$ python -q
>>> import numpy as np
>>> from numpy import linalg as LA
>>> np.set_printoptions(precision=3, suppress=True, linewidth=120, floatmode="fixed")
>>> arr = np.array([[0, 0, 0, 1], [0, 0, 1, 0], [0, 1, 0, 0], [1, 0, 0, 0]])
>>> Q = arr.astype(float).copy()
>>> for j in range(4):
...     Q[:, j] -= Q[:, :j] @ (Q[:, :j].T @ Q[:, j])
...     Q[:, j] /= LA.norm(Q[:, j])
... 
>>> Q
array([[0.000, 0.000, 0.000, 1.000],
       [0.000, 0.000, 1.000, 0.000],
       [0.000, 1.000, 0.000, 0.000],
       [1.000, 0.000, 0.000, 0.000]])
>>> Q.T @ arr
array([[1.000, 0.000, 0.000, 0.000],
       [0.000, 1.000, 0.000, 0.000],
       [0.000, 0.000, 1.000, 0.000],
       [0.000, 0.000, 0.000, 1.000]])
>>> arr.T @ arr
array([[1, 0, 0, 0],
       [0, 1, 0, 0],
       [0, 0, 1, 0],
       [0, 0, 0, 1]])
>>> vec = np.array([-8, -7, 9, -4])
>>> h1 = np.maximum(arr @ vec, 0)
>>> h1
array([0, 9, 0, 0])
>>> print(arr.T @ h1)
[0 0 9 0]
>>> np.maximum(arr @ (3 * vec), 0)
array([ 0, 27,  0,  0])
>>> def softmax(z):
...     e = np.exp(z - z.max(axis=-1, keepdims=True))
...     return e / e.sum(axis=-1, keepdims=True)
... 
>>> print(softmax(arr[2] + 2))
[0.175 0.475 0.175 0.175]
>>> print(softmax(arr[2]))
[0.175 0.475 0.175 0.175]
>>> att = arr @ arr.T / np.sqrt(4)
>>> softmax(att)[2] @ arr
array([0.215, 0.355, 0.215, 0.215])
>>> softmax(att + np.triu(np.full(att.shape, -np.inf), 1))
array([[1.000, 0.000, 0.000, 0.000],
       [0.378, 0.622, 0.000, 0.000],
       [0.274, 0.274, 0.452, 0.000],
       [0.215, 0.215, 0.215, 0.355]])
>>> softmax(att).round(6).argmax(axis=1)
array([0, 1, 2, 3])
>>> vec = np.array([2, 0, 3, 3])
>>> rhs = arr @ vec
>>> rhs
array([3, 3, 0, 2])
>>> LA.solve(arr, rhs)
array([2.000, 0.000, 3.000, 3.000])
>>> LA.solve(arr, rhs + arr[:, 3])
array([2.000, 0.000, 3.000, 4.000])
>>> M = np.loadtxt("data.csv", delimiter=",")
>>> M
array([[ 0.000, -2.000, -5.000],
       [ 0.000,  0.000, -3.000],
       [ 0.000,  0.000,  0.000]])
>>> print(LA.cond(M) > 100)
True
>>> round(float(LA.norm(M, 2) / LA.norm(M)), 3)
0.987
>>> LA.matrix_rank(M, rtol=0.1)
np.int64(2)
>>> U, sigma, Vt = LA.svd(M)
>>> print(np.argmax(sigma[:-1] / (sigma[1:] + 1e-6)) + 1)
2
>>> A2 = U[:, :2] @ np.diag(sigma[:2]) @ Vt[:2]
>>> print(LA.matrix_rank(A2))
2
>>> print(round(float(LA.norm(M - A2, 2)), 3), sigma[2])
0.0 0.0
>>> np.round(LA.norm(M - A2) / LA.norm(M), 3)
np.float64(0.0)
>>> U, sigma, Vt = LA.svd(M)
>>> V = Vt[:(sigma > 1e-8).sum()]
>>> rng = np.random.default_rng(6319)
>>> vec = M[1] + 4 * M[0] + rng.integers(2) * np.eye(3)[0]
>>> print(vec)
[  1.000  -8.000 -23.000]
>>> round(float(LA.norm(vec - V.T @ V @ vec)), 3)
1.0
>>> np.round(V.T @ V, 3) + 0
array([[0.000, 0.000, 0.000],
       [0.000, 1.000, 0.000],
       [0.000, 0.000, 1.000]])
>>> r0 = np.array([-4, -5, -4])
>>> np.array([np.convolve(row, r0, "same") for row in M])
array([[ 8.000, 30.000, 33.000],
       [ 0.000, 12.000, 15.000],
       [ 0.000,  0.000,  0.000]])
>>> np.correlate(M[1], M[0], "full")
array([ 0.000,  0.000, 15.000,  6.000,  0.000])
>>> np.cross(M[1, :3], M[0, :3])
array([-6.000,  0.000, -0.000])
>>> F = np.loadtxt("block0.csv", delimiter=",")
>>> F
array([[ -1.026,  16.931,  -1.143],
       [ 14.090, -29.041,  33.004],
       [  3.972,  -1.928,  10.076],
       [ -1.738,  22.936,  -3.095]])
>>> A2 = F + rng.integers(-2, 3, (4, 2)) @ rng.integers(-2, 3, (2, 3))
>>> A2
array([[ -5.026,  20.931,  -1.143],
       [ 14.090, -27.041,  29.004],
       [  5.972,  -5.928,  14.076],
       [  2.262,  18.936,  -3.095]])
>>> np.abs(A2 - F).sum(axis=1)
array([ 8.000,  6.000, 10.000,  8.000])
>>> np.round(LA.svd(A2 - F, compute_uv=False), 3) + 0
array([9.692, 5.105, 0.000])
>>> K = np.load("run16.npy")
>>> K
array([[-4,  4,  3,  5,  1, -4],
       [-3,  2,  3,  5,  1,  4],
       [-1, -1, -5,  0, -1,  3],
       [ 0, -1,  4, -3, -5,  4]])
>>> r0, g = K[0], K[2]
>>> print(r0 @ g)
-28
>>> pr = (r0 @ g) / (r0 @ r0) * r0
>>> round(float(LA.norm(r0 + g) ** 2 + LA.norm(r0 - g) ** 2), 3)
240.0
>>> LA.matrix_rank(np.outer(r0, g))
np.int64(1)
